% ipython --no-banner

In [1]: import numpy as np

In [2]: import numpy.linalg as la

In [3]: np.set_printoptions(suppress=True, linewidth=200)

In [4]: arr = np.load("test0.npy")

In [5]: arr
Out[5]: 
array([[-0.1,  0.1],
       [ 0.7,  0.3],
       [ 0. ,  0.4]])

In [6]: Y = np.c_[arr[:, :1] @ np.array([[0]]), np.array([1, -5, -5])]

In [7]: Y
Out[7]: 
array([[ 0.,  1.],
       [ 0., -5.],
       [ 0., -5.]])

In [8]: la.matrix_rank(np.c_[arr, Y])
Out[8]: np.int64(3)

In [9]: np.round(la.norm(la.qr(arr)[0].T @ Y, axis=0) ** 2 / ((Y ** 2).sum(axis=0) + 1e-12), 2)
Out[9]: array([0.  , 0.93])

In [10]: x = np.array([5, 0])

In [11]: rhs = arr @ x

In [12]: beta, lr = np.zeros(2), 1 / la.norm(arr, 2) ** 2

In [13]: for i in range(8):
    ...:     beta -= lr * arr.T @ (arr @ beta - rhs)
    ...:     if i % 2 == 0: print(i, round(la.norm(arr @ beta - rhs), 2))
    ...: 
0 0.72
2 0.42
4 0.24
6 0.14

In [14]: round(la.cond(arr), 2)
Out[14]: np.float64(2.04)

In [15]: beta.round(2)
Out[15]: array([4.86, 0.24])

In [16]: F = np.load("w.npy")

In [17]: F
Out[17]: 
array([[ 1.4 ,  0.  , -0.3 , -1.18],
       [ 1.3 ,  2.2 , -0.7 , -2.86],
       [-0.5 , -0.9 , -1.4 , -5.57],
       [ 0.1 , -1.8 ,  0.9 ,  3.63],
       [ 0.3 ,  0.1 ,  0.8 ,  3.2 ],
       [ 2.2 ,  0.4 ,  0.1 ,  0.4 ],
       [ 0.  ,  2.2 ,  2.3 ,  9.2 ],
       [-0.6 , -1.4 ,  0.9 ,  3.61],
       [-0.5 ,  1.6 , -0.5 , -1.98],
       [ 0.3 , -1.5 , -0.3 , -1.21],
       [ 0.7 ,  1.  , -0.6 , -2.39],
       [ 1.  , -0.2 , -0.7 , -2.81],
       [ 1.3 ,  0.2 , -1.  , -4.01],
       [ 1.7 , -0.5 ,  2.5 ,  9.97],
       [ 0.8 ,  1.  ,  0.6 ,  2.4 ],
       [ 0.4 ,  1.1 , -1.7 , -6.77],
       [ 0.1 , -0.2 , -1.2 , -4.82],
       [-0.7 , -0.2 , -1.1 , -4.38],
       [ 0.3 , -0.9 ,  0.1 ,  0.43],
       [ 0.  ,  0.4 ,  0.9 ,  3.59],
       [ 0.9 ,  0.2 , -0.3 , -1.23],
       [ 0.  , -0.3 ,  0.  ,  0.  ],
       [ 1.5 ,  1.1 , -0.5 , -1.99],
       [-0.1 ,  1.9 , -0.2 , -0.79],
       [-1.  , -1.8 ,  1.4 ,  5.6 ],
       [ 0.7 ,  2.1 ,  1.  ,  4.03]])

In [18]: dist = la.norm(F[:, None] - F[None], axis=-1)

In [19]: np.unravel_index(dist.round(6).argmax(), dist.shape)
Out[19]: (np.int64(13), np.int64(15))

In [20]: dist.mean(axis=1).argmax()
Out[20]: np.int64(13)

In [21]: la.matrix_rank(dist ** 2)
Out[21]: np.int64(6)

In [22]: dist[20].round(6).argsort(kind="stable")[:4]
Out[22]: array([20,  0, 22, 10])

In [23]: (dist + 1e9 * np.eye(26)).round(6).argmin(axis=1)
Out[23]: array([20, 10, 16,  7, 19,  0, 13,  3, 23, 21, 22, 10, 11,  6,  4, 16, 17, 16, 21,  4,  0, 18, 10,  8,  7, 19])
